>>> import numpy as np
>>> from numpy import linalg as LA
>>> np.set_printoptions(suppress=True, linewidth=100)
>>> arr = np.maximum(np.array([[-2, -2],
...     [-2, 1],
...     [0, 2],
...     [2, -2],
...     [-1, -2],
...     [-2, 0],
...     [2, 2],
...     [0, -2],
...     [2, 2],
...     [2, 1],
...     [-2, 0],
...     [-1, 0],
...     [0, 0],
...     [2, 2],
...     [1, -2],
...     [-1, 1],
...     [-2, 2],
...     [1, 0],
...     [1, 0],
...     [-1, 0],
...     [-2, 2],
...     [0, 1],
...     [-1, 0],
...     [-2, -2],
...     [1, -2],
...     [1, -2]]) @ np.array([[3, 0, -1], [3, -3, 3]]) + np.array([-1, -1, 0]), 0)
>>> arr
array([[ 0,  5,  0],
       [ 0,  0,  5],
       [ 5,  0,  6],
       [ 0,  5,  0],
       [ 0,  5,  0],
       [ 0,  0,  2],
       [11,  0,  4],
       [ 0,  5,  0],
       [11,  0,  4],
       [ 8,  0,  1],
       [ 0,  0,  2],
       [ 0,  0,  1],
       [ 0,  0,  0],
       [11,  0,  4],
       [ 0,  5,  0],
       [ 0,  0,  4],
       [ 0,  0,  8],
       [ 2,  0,  0],
       [ 2,  0,  0],
       [ 0,  0,  1],
       [ 0,  0,  8],
       [ 2,  0,  3],
       [ 0,  0,  1],
       [ 0,  5,  0],
       [ 0,  5,  0],
       [ 0,  5,  0]])
>>> Xc = arr - arr.mean(axis=0)
>>> left, s, VT = LA.svd(Xc, full_matrices=False)
>>> s.round(2)
array([20.47, 13.27,  8.07])
>>> np.searchsorted(np.cumsum(s ** 2) / (s ** 2).sum(), 0.9) + 1
np.int64(2)
>>> np.round((s ** 2).sum() ** 2 / (s ** 4).sum(), 2)
np.float64(2.07)
>>> np.abs(left[:, 0]).argmax()
np.int64(6)
>>> np.round(VT[0] * np.sign(VT[0, np.abs(VT[0]).argmax()]), 2)
array([ 0.87, -0.35,  0.34])
>>> np.round(np.abs(VT[-1]), 2)
array([0.07, 0.78, 0.62])
>>> np.abs(VT[0]).argmax()
np.int64(0)
>>> np.round(LA.norm(arr, axis=1), 2)
array([ 5.  ,  5.  ,  7.81,  5.  ,  5.  ,  2.  , 11.7 ,  5.  , 11.7 ,  8.06,  2.  ,  1.  ,  0.  ,
       11.7 ,  5.  ,  4.  ,  8.  ,  2.  ,  2.  ,  1.  ,  8.  ,  3.61,  1.  ,  5.  ,  5.  ,  5.  ])
>>> round(LA.norm(arr, 2), 2)
np.float64(23.85)
>>> np.round(LA.norm(arr[18] - arr[9]), 2)
np.float64(6.08)
>>> round(LA.norm(arr, 1), 2), round(float(LA.norm(arr, np.inf)), 2)
(np.float64(54.0), 15.0)
>>> Q, R = LA.qr(arr)
>>> np.trace(Q @ Q.T)
np.float64(3.0)
>>> Q.shape, R.shape
((26, 3), (3, 3))
>>> np.round(Q @ R, 2) + 0
array([[ 0.,  5.,  0.],
       [ 0.,  0.,  5.],
       [ 5.,  0.,  6.],
       [ 0.,  5.,  0.],
       [ 0.,  5.,  0.],
       [ 0.,  0.,  2.],
       [11.,  0.,  4.],
       [ 0.,  5.,  0.],
       [11.,  0.,  4.],
       [ 8.,  0.,  1.],
       [ 0.,  0.,  2.],
       [ 0.,  0.,  1.],
       [ 0.,  0.,  0.],
       [11.,  0.,  4.],
       [ 0.,  5.,  0.],
       [ 0.,  0.,  4.],
       [ 0.,  0.,  8.],
       [ 2.,  0.,  0.],
       [ 2.,  0.,  0.],
       [ 0.,  0.,  1.],
       [ 0.,  0.,  8.],
       [ 2.,  0.,  3.],
       [ 0.,  0.,  1.],
       [ 0.,  5.,  0.],
       [ 0.,  5.,  0.],
       [ 0.,  5.,  0.]])
>>> R.round(2) + 0
array([[-21.54,   0.  ,  -8.17],
       [  0.  , -14.14,   0.  ],
       [  0.  ,   0.  , -14.4 ]])
